$ ipython --no-banner

In [1]: import numpy as np

In [2]: from numpy import linalg as LA

In [3]: np.set_printoptions(precision=2, suppress=True, linewidth=100)

In [4]: def rd(a):
   ...:     return np.round(a, 2) + 0
   ...: 

In [5]: X = np.load("mat.npy")

In [6]: X
Out[6]: 
array([[ 0.17, -0.68,  0.18, -0.47,  0.6 , -0.2 , -0.5 ,  0.6 , -0.46],
       [-1.3 ,  1.39,  1.43,  2.6 , -0.07,  2.83, -1.41, -0.32,  4.17],
       [ 2.07, -1.42, -2.01, -3.15, -0.33, -3.22,  1.5 ,  0.16, -4.34],
       [ 2.66, -2.29, -2.01, -4.47,  0.08, -4.11,  3.21,  0.25, -7.48],
       [-0.91,  0.66,  0.98,  1.13,  0.09,  1.16, -0.64, -0.17,  2.09],
       [ 0.48, -0.11,  0.41, -0.6 ,  0.13, -0.1 ,  0.61,  0.06,  0.12],
       [-0.75,  0.76,  1.  ,  1.7 , -0.06,  1.66, -0.93, -0.54,  3.09],
       [-1.14,  1.  ,  1.15,  2.38,  0.26,  2.27, -1.23, -0.01,  3.36],
       [ 2.3 , -2.09, -1.95, -4.03, -0.2 , -4.51,  1.55,  0.14, -6.48],
       [-1.16,  0.49,  1.93,  3.01,  0.29,  2.79, -1.23, -0.11,  4.25],
       [ 0.5 , -1.01, -1.05, -1.04,  0.11, -0.85,  0.1 , -0.63, -1.27],
       [-0.04,  0.06, -0.23,  0.48,  0.39, -0.81, -0.3 ,  0.33, -0.34],
       [ 0.12,  0.01, -0.22, -0.6 , -0.02, -0.5 , -0.36,  0.45, -0.73],
       [-0.94,  1.93,  1.63,  2.95,  0.05,  3.14, -2.35,  0.03,  4.42],
       [-0.25,  0.45,  0.21,  0.06, -0.39,  0.67, -0.07, -0.2 , -0.21],
       [ 0.73, -0.11, -0.49, -1.52,  0.37, -0.81,  0.22, -0.27, -1.87],
       [-0.9 ,  1.74,  0.97,  1.63, -0.16,  1.65, -0.9 ,  0.05,  2.89],
       [-0.27,  0.53,  0.56,  1.91,  1.09,  1.26, -1.27,  0.11,  2.29],
       [ 0.07, -0.42,  0.14, -0.47, -0.42, -0.51,  0.52, -0.21, -1.06],
       [-0.23,  0.35,  0.  ,  0.09, -0.46,  0.28, -0.08,  0.49, -0.46],
       [ 0.39, -0.38, -0.92, -1.2 , -0.11, -1.28,  0.8 ,  0.35, -1.83],
       [-0.49,  0.  ,  0.76,  0.7 ,  0.45,  0.46,  0.13, -0.35,  0.89],
       [-0.09, -0.11, -0.03,  0.29, -0.07,  0.32,  0.09, -0.08,  0.26],
       [-0.31,  0.18,  0.54, -0.16, -0.33, -0.06, -0.12, -0.18, -0.82],
       [-0.65, -0.04,  0.33,  0.31, -0.18,  0.04, -0.29, -0.03, -0.01],
       [-0.24, -0.08,  0.17,  0.07, -0.12,  0.45, -0.62, -0.01,  0.6 ],
       [ 0.63, -1.44, -0.26, -1.8 ,  0.2 , -1.4 ,  0.85,  0.12, -1.79],
       [-0.61,  0.46,  0.17,  0.1 , -0.03,  0.31, -0.6 , -0.11,  0.06]])

In [7]: B = X / np.sqrt((X ** 2).mean(axis=1, keepdims=True))

In [8]: rd(LA.norm(B, axis=1))
Out[8]: 
array([3., 3., 3., 3., 3., 3., 3., 3., 3., 3., 3., 3., 3., 3., 3., 3., 3., 3., 3., 3., 3., 3., 3.,
       3., 3., 3., 3., 3.])

In [9]: vec = np.array([-2, 2, -1, -2, 2, -2, -1, -2, 0])

In [10]: target = X @ vec

In [11]: print(rd(LA.pinv(X) @ X))
[[1. 0. 0. 0. 0. 0. 0. 0. 0.]
 [0. 1. 0. 0. 0. 0. 0. 0. 0.]
 [0. 0. 1. 0. 0. 0. 0. 0. 0.]
 [0. 0. 0. 1. 0. 0. 0. 0. 0.]
 [0. 0. 0. 0. 1. 0. 0. 0. 0.]
 [0. 0. 0. 0. 0. 1. 0. 0. 0.]
 [0. 0. 0. 0. 0. 0. 1. 0. 0.]
 [0. 0. 0. 0. 0. 0. 0. 1. 0.]
 [0. 0. 0. 0. 0. 0. 0. 0. 1.]]

In [12]: print(rd(LA.lstsq(X, target)[0]))
[-2.  2. -1. -2.  2. -2. -1. -2.  0.]

In [13]: rng = np.random.default_rng(896608)

In [14]: target = target + 0.1 * rng.normal(size=28)

In [15]: print(rd(target))
[-0.08 -4.88  5.23  5.61 -1.11 -0.74 -2.81 -4.41  7.73 -8.15  3.37  1.54  1.6  -5.53 -0.52  4.32
 -1.73 -1.89  0.01 -1.38  2.74 -0.64 -1.39  0.7   0.21 -0.37  1.87  1.95]

In [16]: beta, *_ = LA.lstsq(X, target)

In [17]: [round(float(LA.norm(LA.solve(X.T @ X + lam * np.eye(9), X.T @ target))), 2) for lam in (0, 1, 10, 100)]
Out[17]: [5.09, 3.15, 1.11, 0.63]

In [18]: print(beta.round())
[-2.  2. -1. -2.  2. -2. -1. -2. -0.]

In [19]: rd(X.T @ (target - X @ beta))
Out[19]: array([0., 0., 0., 0., 0., 0., 0., 0., 0.])

In [20]: Xc = X - X.mean(axis=1)
ValueError: operands could not be broadcast together with shapes (28,9) (28,) 


In [21]: Xc = X - X.mean(axis=0)

In [22]: Uu, sv, VT = LA.svd(Xc, full_matrices=False)

In [23]: rd(sv ** 2 / (sv ** 2).sum())
Out[23]: array([0.96, 0.01, 0.01, 0.01, 0.  , 0.  , 0.  , 0.  , 0.  ])

In [24]: print(np.searchsorted(np.cumsum(sv ** 2) / (sv ** 2).sum(), 0.9) + 1)
1

In [25]: LA.matrix_rank(Xc)
Out[25]: np.int64(9)

In [26]: rd(Xc.mean(axis=0))
Out[26]: array([0., 0., 0., 0., 0., 0., 0., 0., 0.])

In [27]: rd(np.abs(VT[-1]))
Out[27]: array([0.54, 0.06, 0.46, 0.34, 0.45, 0.3 , 0.21, 0.18, 0.06])

In [28]: rd(VT[0] * np.sign(VT[0, np.abs(VT[0]).argmax()]))
Out[28]: array([-0.22,  0.21,  0.22,  0.43,  0.02,  0.42, -0.24, -0.02,  0.66])

In [29]: (np.sign(Uu[:, 0]) == np.sign(Uu[0, 0])).astype(int)
Out[29]: array([1, 0, 1, 1, 0, 1, 0, 0, 1, 0, 1, 1, 1, 0, 0, 1, 0, 0, 1, 1, 1, 0, 0, 1, 0, 0, 1, 0])

In [30]: feats = np.loadtxt("dump.csv", delimiter=",")

In [31]: print(rd(feats))
[[-0.37 -0.11 -0.41 -0.42 -0.57  0.05]
 [-0.54 -0.2  -0.07  0.53 -0.1   0.39]
 [ 0.48 -0.05 -0.12  0.03 -0.42  0.37]
 [ 0.06 -0.61  0.2  -0.15 -0.01 -0.4 ]
 [-0.34 -0.12  0.29  0.19  0.04  0.1 ]
 [-0.11  0.74  0.11  0.09 -0.16 -0.16]
 [-0.11 -0.06 -0.26  0.12  0.34 -0.14]
 [-0.03  0.01 -0.66  0.22 -0.02 -0.43]
 [-0.37  0.09  0.12 -0.6   0.14  0.14]
 [ 0.2  -0.04 -0.33 -0.13  0.41  0.55]
 [ 0.14 -0.09  0.22  0.17 -0.41  0.03]]

In [32]: B = np.c_[feats[:, :5] @ np.array([[4, 3, 5, 5, 1],
    ...:     [2, 2, 1, 4, 0],
    ...:     [0, 1, 4, 5, 3],
    ...:     [4, 0, 5, 5, 0],
    ...:     [0, 0, 1, 0, 4]]), np.array([9, 3, 4, 6, 4, 2, 1, 2, 5, 2, 5])]

In [33]: rd(B)
Out[33]: 
array([[-3.38, -1.73, -6.27, -6.43, -3.88,  9.  ],
       [-0.42, -2.09, -0.61, -1.18, -1.15,  3.  ],
       [ 1.96,  1.23,  1.62,  1.78, -1.56,  4.  ],
       [-1.58, -0.84, -0.27, -1.88,  0.62,  6.  ],
       [-0.85, -0.97,  0.34,  0.22,  0.7 ,  4.  ],
       [ 1.37,  1.24,  0.9 ,  3.37, -0.4 ,  2.  ],
       [-0.1 , -0.72, -0.73, -1.52,  0.47,  1.  ],
       [ 0.79, -0.72, -1.69, -2.29, -2.08,  2.  ],
       [-3.7 , -0.8 , -4.13, -3.88,  0.54,  5.  ],
       [ 0.17,  0.18, -0.63, -1.49,  0.84,  2.  ],
       [ 1.06,  0.46,  1.96,  2.31, -0.81,  5.  ]])

In [34]: LA.matrix_rank(np.c_[feats, B])
Out[34]: np.int64(7)

In [35]: LA.matrix_rank(B)
Out[35]: np.int64(6)

In [36]: rd(LA.norm(LA.qr(feats)[0].T @ B, axis=0) ** 2 / ((B ** 2).sum(axis=0) + 1e-12))
Out[36]: array([1.  , 1.  , 1.  , 1.  , 1.  , 0.58])

In [37]: rd(LA.norm(B - feats @ LA.lstsq(feats, B)[0], axis=0))
Out[37]: array([0.  , 0.  , 0.  , 0.  , 0.  , 9.66])
